$ python -q
>>> import numpy as np
>>> from numpy import linalg as LA
>>> np.set_printoptions(precision=4, suppress=True, linewidth=140)
>>> rnd = lambda a: np.round(a, 4) + 0
>>> mat = np.array([[3.0, 4.0, 0.0, 0.0],
...     [4.0, 1.0, 4.0, 0.0],
...     [0.0, 4.0, 2.0, 4.0],
...     [0.0, 0.0, 4.0, 1.0]])
>>> # symmetric, so the eigenvalues are real
>>> Y = mat[0, 0] * mat[1:] - np.outer(mat[1:, 0], mat[0])
>>> print(Y)
[[  0. -13.  12.   0.]
 [  0.  12.   6.  12.]
 [  0.   0.  12.   3.]]
>>> print(rnd(mat[:, 0] / mat[0, 0]))
[1.     1.3333 0.     0.    ]
>>> print(LA.matrix_rank(Y), LA.matrix_rank(mat))
3 4
>>> print(Y.sum(axis=1))
[-1. 30. 15.]
>>> print(np.diff(Y, axis=0))
[[  0.  25.  -6.  12.]
 [  0. -12.   6.  -9.]]
>>> print(np.count_nonzero(Y))
7
>>> print(rnd(LA.svd(Y, compute_uv=False)))
[20.2017 19.2956  3.0939]
>>> print(rnd(Y.mean(axis=0)))
[ 0.     -0.3333 10.      5.    ]
>>> M = 0.7 ** np.abs(np.subtract.outer(np.arange(7), np.arange(7)))
>>> print(rnd(M))
[[1.     0.7    0.49   0.343  0.2401 0.1681 0.1176]
 [0.7    1.     0.7    0.49   0.343  0.2401 0.1681]
 [0.49   0.7    1.     0.7    0.49   0.343  0.2401]
 [0.343  0.49   0.7    1.     0.7    0.49   0.343 ]
 [0.2401 0.343  0.49   0.7    1.     0.7    0.49  ]
 [0.1681 0.2401 0.343  0.49   0.7    1.     0.7   ]
 [0.1176 0.1681 0.2401 0.343  0.49   0.7    1.    ]]
>>> # equal to its transpose
>>> low = LA.cholesky(M)
>>> print(np.diag(low) ** 2)
[1.   0.51 0.51 0.51 0.51 0.51 0.51]
>>> print(rnd(M / np.sqrt(np.outer(np.diag(M), np.diag(M)))))
[[1.     0.7    0.49   0.343  0.2401 0.1681 0.1176]
 [0.7    1.     0.7    0.49   0.343  0.2401 0.1681]
 [0.49   0.7    1.     0.7    0.49   0.343  0.2401]
 [0.343  0.49   0.7    1.     0.7    0.49   0.343 ]
 [0.2401 0.343  0.49   0.7    1.     0.7    0.49  ]
 [0.1681 0.2401 0.343  0.49   0.7    1.     0.7   ]
 [0.1176 0.1681 0.2401 0.343  0.49   0.7    1.    ]]
>>> print(rnd(np.prod(np.diag(low)) ** 2), rnd(LA.det(M)))
0.0176 0.0176
>>> print(rnd(low))
[[1.     0.     0.     0.     0.     0.     0.    ]
 [0.7    0.7141 0.     0.     0.     0.     0.    ]
 [0.49   0.4999 0.7141 0.     0.     0.     0.    ]
 [0.343  0.3499 0.4999 0.7141 0.     0.     0.    ]
 [0.2401 0.245  0.3499 0.4999 0.7141 0.     0.    ]
 [0.1681 0.1715 0.245  0.3499 0.4999 0.7141 0.    ]
 [0.1176 0.12   0.1715 0.245  0.3499 0.4999 0.7141]]
